$ ipython --no-banner

In [1]: import numpy as np

In [2]: from numpy import linalg as LA

In [3]: np.set_printoptions(suppress=True, linewidth=160)

In [4]: data = np.load("sample14.npy")

In [5]: data
Out[5]: 
array([[ 0, -2, -3],
       [ 0,  0,  3],
       [ 0,  0,  0]])

In [6]: rng = np.random.default_rng(966255)

In [7]: lab = rng.permutation(3)

In [8]: lab
Out[8]: array([1, 2, 0])

In [9]: out = data[lab][:, lab]

In [10]: np.allclose(out, data)
Out[10]: False

In [11]: round(LA.det(out), 4), np.round(LA.det(data[lab]), 4)
Out[11]: (np.float64(0.0), np.float64(0.0))

In [12]: np.round(np.sort(np.abs(LA.eigvals(out))), 4)
Out[12]: array([0., 0., 0.])

In [13]: np.round(data.mean(axis=0), 4)
Out[13]: array([ 0.    , -0.6667,  0.    ])

In [14]: np.round(LA.svd(data, compute_uv=False), 4)
Out[14]: array([4.4966, 1.3343, 0.    ])

In [15]: np.abs(data).max()
Out[15]: np.int64(3)

In [16]: rk = LA.matrix_rank(data)

In [17]: rk
Out[17]: np.int64(2)

In [18]: ns = LA.svd(data)[2][rk:].T

In [19]: [int(LA.matrix_rank(data[:, :j + 1])) for j in range(3)]
Out[19]: [0, 1, 2]

In [20]: ns @ ns.T
Out[20]: 
array([[1., 0., 0.],
       [0., 0., 0.],
       [0., 0., 0.]])

In [21]: ns[:, 0] / ns[np.abs(ns[:, 0]).round(6).argmax(), 0]
Out[21]: array([1., 0., 0.])

In [22]: np.allclose(data @ ns, 0)
Out[22]: True

In [23]: data @ ns
Out[23]: 
array([[0.],
       [0.],
       [0.]])

In [24]: [int(LA.matrix_rank(np.delete(data, i, axis=0))) for i in range(3)]
Out[24]: [1, 1, 2]

In [25]: r0 = np.array([2, 2, 0])

In [26]: np.array([np.convolve(row, r0, "same") for row in data])
Out[26]: 
array([[ -4, -10,  -6],
       [  0,   6,   6],
       [  0,   0,   0]])

In [27]: np.cross(data[2, :3], data[1, :3])
Out[27]: array([0, 0, 0])

In [28]: np.correlate(data[2], data[1], "full")
Out[28]: array([0, 0, 0, 0, 0])

In [29]: sigma = 5 * 0.7 ** np.arange(5)

In [30]: mat = rng.normal(size=(16, 5)) * rng.permutation(sigma)

In [31]: mat.round(4)
Out[31]: 
array([[-4.5653,  2.2722,  3.1969, -0.0412,  1.8384],
       [-2.5526,  2.1903, -0.8882,  0.1693, -1.4916],
       [-2.4918, -3.5956,  1.5821,  2.3492,  0.4483],
       [-3.9296, -3.7293, -0.1479, -0.5459,  2.6473],
       [ 0.2745, -5.9543,  0.6997, -0.7562, -2.4011],
       [ 1.9453,  2.0411,  0.8683, -0.9708, -2.2821],
       [ 3.1209,  3.9177, -4.039 ,  1.4145,  1.2805],
       [-3.3958,  6.8876, -1.5407,  0.3342,  2.34  ],
       [-0.2896, -4.5976,  1.4188,  0.1199,  0.8242],
       [-8.8363,  7.2104, -1.427 , -0.5506, -1.4113],
       [ 1.2467,  2.64  ,  0.3732,  0.609 ,  2.6222],
       [ 2.9472, -7.0215,  5.2977,  0.7299,  1.4509],
       [ 0.6608,  0.8043,  2.1303,  1.2822, -0.129 ],
       [ 1.4543,  5.9817,  0.2138, -0.3447, -0.5296],
       [ 2.1671,  2.2813,  3.8575,  1.0857,  0.6521],
       [ 9.5284, -1.4829,  1.8008, -2.5636,  0.3125]])

In [32]: T = np.stack([mat, 2 * mat, mat[::-1]])

In [33]: T.shape
Out[33]: (3, 16, 5)

In [34]: LA.matrix_rank(T)
Out[34]: array([5, 5, 5])

In [35]: (T @ mat.T).shape
Out[35]: (3, 16, 16)

In [36]: np.round(LA.norm(T, axis=(1, 2)), 4)
Out[36]: array([26.9263, 53.8525, 26.9263])

In [37]: LA.matrix_rank(T.reshape(3, -1))
Out[37]: np.int64(2)

In [38]: arr = np.tril(np.array([[-3, -2, -1, 3, 1, 1],
    ...:     [-3, 3, 3, 0, 3, 1],
    ...:     [-1, 0, -3, 1, -3, -2],
    ...:     [-2, -1, 1, -2, 2, 1],
    ...:     [1, 1, 0, 2, 0, 0],
    ...:     [-1, 3, 1, 0, 1, 2]]), -1) + np.eye(6, dtype=int)

In [39]: arr
Out[39]: 
array([[ 1,  0,  0,  0,  0,  0],
       [-3,  1,  0,  0,  0,  0],
       [-1,  0,  1,  0,  0,  0],
       [-2, -1,  1,  1,  0,  0],
       [ 1,  1,  0,  2,  1,  0],
       [-1,  3,  1,  0,  1,  1]])

In [40]: x = np.array([-3, 3, -4, -1, -1, 0])

In [41]: a = np.maximum(arr @ x, 0)

In [42]: arr.T @ a
Out[42]: array([-43,  33,   7,   0,   7,   7])

In [43]: np.maximum(arr @ (3 * x), 0)
Out[43]: array([ 0, 36,  0,  0,  0, 21])

In [44]: arr * (a > 1e-9)[:, None]
Out[44]: 
array([[ 0,  0,  0,  0,  0,  0],
       [-3,  1,  0,  0,  0,  0],
       [ 0,  0,  0,  0,  0,  0],
       [ 0,  0,  0,  0,  0,  0],
       [ 0,  0,  0,  0,  0,  0],
       [-1,  3,  1,  0,  1,  1]])

In [45]: np.round(np.tanh(arr @ x), 4)
Out[45]: array([-0.9951,  1.    , -0.7616, -0.964 , -0.9951,  1.    ])

In [46]: a
Out[46]: array([ 0, 12,  0,  0,  0,  7])

In [47]: C2 = arr.T @ arr

In [48]: np.round(LA.eigvalsh(C2)[::-1], 4)
Out[48]: array([20.2541, 12.5628,  5.3896,  1.7003,  0.0882,  0.0049])

In [49]: np.diag(C2)
Out[49]: array([17, 12,  3,  5,  2,  1])

In [50]: np.trace(C2), (arr ** 2).sum()
Out[50]: (np.int64(40), np.int64(40))

In [51]: np.allclose(C2, C2.T)
Out[51]: True

In [52]: feats = np.load("arr.npy")

In [53]: feats
Out[53]: 
array([[ 0.5771, -0.6022,  1.2465, -0.9136],
       [-3.1998,  3.4999, -5.5225,  5.4743],
       [-0.3915,  0.6311, -1.4903,  1.0807],
       [-0.3115,  0.3655, -0.6744,  0.8438],
       [ 0.4599, -0.2188,  1.1725, -0.9865],
       [-0.6037,  0.4878, -0.8131,  0.6561],
       [ 1.2566, -1.3736,  2.6162, -2.8187],
       [ 3.8741, -4.2322,  5.9585, -6.2847],
       [-1.5638,  1.2148, -1.6659,  1.7395],
       [ 2.3982, -1.9801,  2.9337, -3.2045],
       [ 2.6635, -3.084 ,  4.0358, -3.3565],
       [-0.9881,  1.3351, -1.8401,  1.5938],
       [-3.0408,  3.7834, -4.9373,  5.455 ],
       [ 1.2641, -1.6493,  2.4861, -2.7027],
       [ 1.6965, -1.6665,  2.5435, -2.8829],
       [-0.5389,  1.2046, -1.9321,  1.3649],
       [ 0.7348, -0.6746,  1.3006, -1.1511],
       [-1.421 ,  1.3033, -1.6576,  1.9466],
       [-1.2065,  1.4358, -2.0949,  2.2827],
       [-2.939 ,  2.933 , -4.2752,  4.2339],
       [-3.1574,  3.0752, -4.108 ,  3.8531],
       [ 1.3349, -2.0647,  3.1366, -2.7325],
       [-1.0253,  1.6762, -2.3953,  2.0642],
       [ 1.685 , -1.9897,  2.9542, -3.0854],
       [ 1.4302, -1.0714,  1.7304, -1.2841]])

In [54]: out = np.c_[feats[:, :3] @ np.array([[1, 2, 0], [-2, -1, -2], [0, 0, -1]]), np.array([8, 7, 8, 1, 0, 6, 5, 9, 7, 4, 0, 8, 8, 4, 1, 2, 5, 0, 9, 4, 7, 0, 9, 3, 5])]

In [55]: out.round(4)
Out[55]: 
array([[  1.7815,   1.7564,  -0.0421,   8.    ],
       [-10.1996,  -9.8995,  -1.4773,   7.    ],
       [ -1.6537,  -1.4141,   0.2281,   8.    ],
       [ -1.0425,  -0.9885,  -0.0566,   1.    ],
       [  0.8975,   1.1386,  -0.7349,   0.    ],
       [ -1.5793,  -1.6952,  -0.1625,   6.    ],
       [  4.0038,   3.8868,   0.131 ,   5.    ],
       [ 12.3385,  11.9804,   2.5059,   9.    ],
       [ -3.9934,  -4.3424,  -0.7637,   7.    ],
       [  6.3584,   6.7765,   1.0265,   4.    ],
       [  8.8315,   8.411 ,   2.1322,   0.    ],
       [ -3.6583,  -3.3113,  -0.8301,   8.    ],
       [-10.6076,  -9.865 ,  -2.6295,   8.    ],
       [  4.5627,   4.1775,   0.8125,   4.    ],
       [  5.0295,   5.0595,   0.7895,   1.    ],
       [ -2.9481,  -2.2824,  -0.4771,   2.    ],
       [  2.084 ,   2.1442,   0.0486,   5.    ],
       [ -4.0276,  -4.1453,  -0.949 ,   0.    ],
       [ -4.0781,  -3.8488,  -0.7767,   9.    ],
       [ -8.805 ,  -8.811 ,  -1.5908,   4.    ],
       [ -9.3078,  -9.39  ,  -2.0424,   7.    ],
       [  5.4643,   4.7345,   0.9928,   0.    ],
       [ -4.3777,  -3.7268,  -0.9571,   9.    ],
       [  5.6644,   5.3597,   1.0252,   3.    ],
       [  3.573 ,   3.9318,   0.4124,   5.    ]])

In [56]: LA.matrix_rank(out)
Out[56]: np.int64(4)

In [57]: np.round(LA.norm(LA.qr(feats)[0].T @ out, axis=0) ** 2 / ((out ** 2).sum(axis=0) + 1e-12), 4)
Out[57]: array([1.    , 1.    , 1.    , 0.1295])

In [58]: np.round(LA.lstsq(feats, out[:, 0])[0], 4) + 0
Out[58]: array([ 1., -2.,  0.,  0.])
